$ python3 -q
>>> import numpy as np
>>> import numpy.linalg as la
>>> np.set_printoptions(precision=3, suppress=True, linewidth=140)
>>> E = np.array([[0.0, 0.0, 2.0, 3.0, 2.0, 3.0, 2.0, 2.0],
...     [0.0, 0.0, 2.0, 1.0, 3.0, 1.0, 1.0, 3.0],
...     [2.0, 2.0, 0.0, 0.0, 0.0, 0.0, 0.0, 0.0],
...     [3.0, 1.0, 0.0, 0.0, 0.0, 0.0, 0.0, 0.0],
...     [2.0, 3.0, 0.0, 0.0, 0.0, 0.0, 0.0, 0.0],
...     [3.0, 1.0, 0.0, 0.0, 0.0, 0.0, 0.0, 0.0],
...     [2.0, 1.0, 0.0, 0.0, 0.0, 0.0, 0.0, 0.0],
...     [2.0, 3.0, 0.0, 0.0, 0.0, 0.0, 0.0, 0.0]])
>>> Uu, sigma, VT = la.svd(E)
>>> sigma.round(3) + 0
array([7.343, 7.343, 2.254, 2.254, 0.   , 0.   , 0.   , 0.   ])
>>> A2 = Uu[:, :4] @ np.diag(sigma[:4]) @ VT[:4]
>>> la.matrix_rank(A2)
np.int64(4)
>>> round(la.norm(E - A2) / la.norm(E), 3)
np.float64(0.0)
>>> la.matrix_rank(E, rtol=0.05)
np.int64(4)
>>> round(la.norm(E - A2, 2), 3), round(sigma[4], 3)
(np.float64(0.0), np.float64(0.0))
>>> np.round(la.norm(E[1] - E[6]), 3)
np.float64(5.477)
>>> round(la.norm(E, "nuc"), 3)
np.float64(19.194)
>>> la.norm(E, axis=1).argmax()
np.int64(0)
>>> Uu, sigma, VT = la.svd(E)
>>> V = VT[:(sigma > 1e-8).sum()]
>>> rng = np.random.default_rng(1)
>>> x0 = E[2] + 4 * E[7] + rng.integers(2) * np.eye(8)[7]
>>> x0
array([10., 14.,  0.,  0.,  0.,  0.,  0.,  0.])
>>> la.matrix_rank(np.vstack([E, x0]))
np.int64(4)
>>> np.diag(V.T @ V)
array([1.   , 1.   , 0.161, 0.42 , 0.431, 0.42 , 0.139, 0.431])
>>> W0 = np.loadtxt("out17.csv", delimiter=",")
>>> W0
array([[-0.324,  0.164, -0.384,  0.034,  0.177,  0.071,  0.251, -0.51 ],
       [ 0.164, -0.213,  0.041,  0.367,  0.284,  0.806, -0.575,  0.226],
       [-0.384,  0.041,  1.268,  0.648,  1.49 , -0.144,  0.563, -0.961],
       [ 0.034,  0.367,  0.648, -0.427,  0.128,  0.66 ,  0.729,  0.046],
       [ 0.177,  0.284,  1.49 ,  0.128,  0.83 ,  0.492,  0.46 ,  0.04 ],
       [ 0.071,  0.806, -0.144,  0.66 ,  0.492, -0.537, -0.443, -0.171],
       [ 0.251, -0.575,  0.563,  0.729,  0.46 , -0.443, -0.838,  0.226],
       [-0.51 ,  0.226, -0.961,  0.046,  0.04 , -0.171,  0.226, -0.761]])
>>> vals, V = la.eigh(W0)
>>> np.unique(vals.round(6) + 0, return_counts=True)[1]
array([2, 1, 3, 1, 1])
>>> round(vals.sum(), 3), round(float(np.trace(W0)), 3)
(np.float64(-1.0), -1.0)
>>> np.round(la.svd(W0, compute_uv=False), 3) + 0
array([3., 2., 2., 1., 1., 0., 0., 0.])
>>> np.abs(V[:, -1])
array([0.007, 0.063, 0.732, 0.223, 0.582, 0.091, 0.189, 0.166])
>>> np.abs(V[:, -1]).round(6).argmax()
np.int64(2)
>>> Uu, sigma, VT = la.svd(W0)
>>> V = VT[:(sigma > 1e-8).sum()]
>>> x0 = W0[5] + 2 * W0[1] + rng.integers(2) * np.eye(8)[4]
>>> x0
array([ 0.399,  0.381, -0.062,  1.394,  2.061,  1.076, -1.593,  0.28 ])
>>> np.round(la.norm(x0 - V.T @ V @ x0), 3)
np.float64(0.71)
>>> np.diag(V.T @ V)
array([0.214, 0.959, 0.825, 0.411, 0.496, 0.98 , 0.614, 0.501])
>>> Uu, sigma, VT = la.svd(W0, full_matrices=False)
>>> np.round(VT @ VT.T, 3) + 0
array([[1., 0., 0., 0., 0., 0., 0., 0.],
       [0., 1., 0., 0., 0., 0., 0., 0.],
       [0., 0., 1., 0., 0., 0., 0., 0.],
       [0., 0., 0., 1., 0., 0., 0., 0.],
       [0., 0., 0., 0., 1., 0., 0., 0.],
       [0., 0., 0., 0., 0., 1., 0., 0.],
       [0., 0., 0., 0., 0., 0., 1., 0.],
       [0., 0., 0., 0., 0., 0., 0., 1.]])
>>> Uu.shape, sigma.shape, VT.shape
((8, 8), (8,), (8, 8))
>>> np.round(Uu.T @ Uu, 3) + 0
array([[1., 0., 0., 0., 0., 0., 0., 0.],
       [0., 1., 0., 0., 0., 0., 0., 0.],
       [0., 0., 1., 0., 0., 0., 0., 0.],
       [0., 0., 0., 1., 0., 0., 0., 0.],
       [0., 0., 0., 0., 1., 0., 0., 0.],
       [0., 0., 0., 0., 0., 1., 0., 0.],
       [0., 0., 0., 0., 0., 0., 1., 0.],
       [0., 0., 0., 0., 0., 0., 0., 1.]])
>>> sigma.round(3) + 0
array([3., 2., 2., 1., 1., 0., 0., 0.])
>>> np.abs(Uu[:, 0]).round(6).argmax()
np.int64(2)
>>> round(np.sqrt((sigma ** 2).sum()), 3), round(la.norm(W0), 3)
(np.float64(4.359), np.float64(4.359))
>>> np.round(Uu.T @ W0 @ VT.T, 3) + 0
array([[3., 0., 0., 0., 0., 0., 0., 0.],
       [0., 2., 0., 0., 0., 0., 0., 0.],
       [0., 0., 2., 0., 0., 0., 0., 0.],
       [0., 0., 0., 1., 0., 0., 0., 0.],
       [0., 0., 0., 0., 1., 0., 0., 0.],
       [0., 0., 0., 0., 0., 0., 0., 0.],
       [0., 0., 0., 0., 0., 0., 0., 0.],
       [0., 0., 0., 0., 0., 0., 0., 0.]])
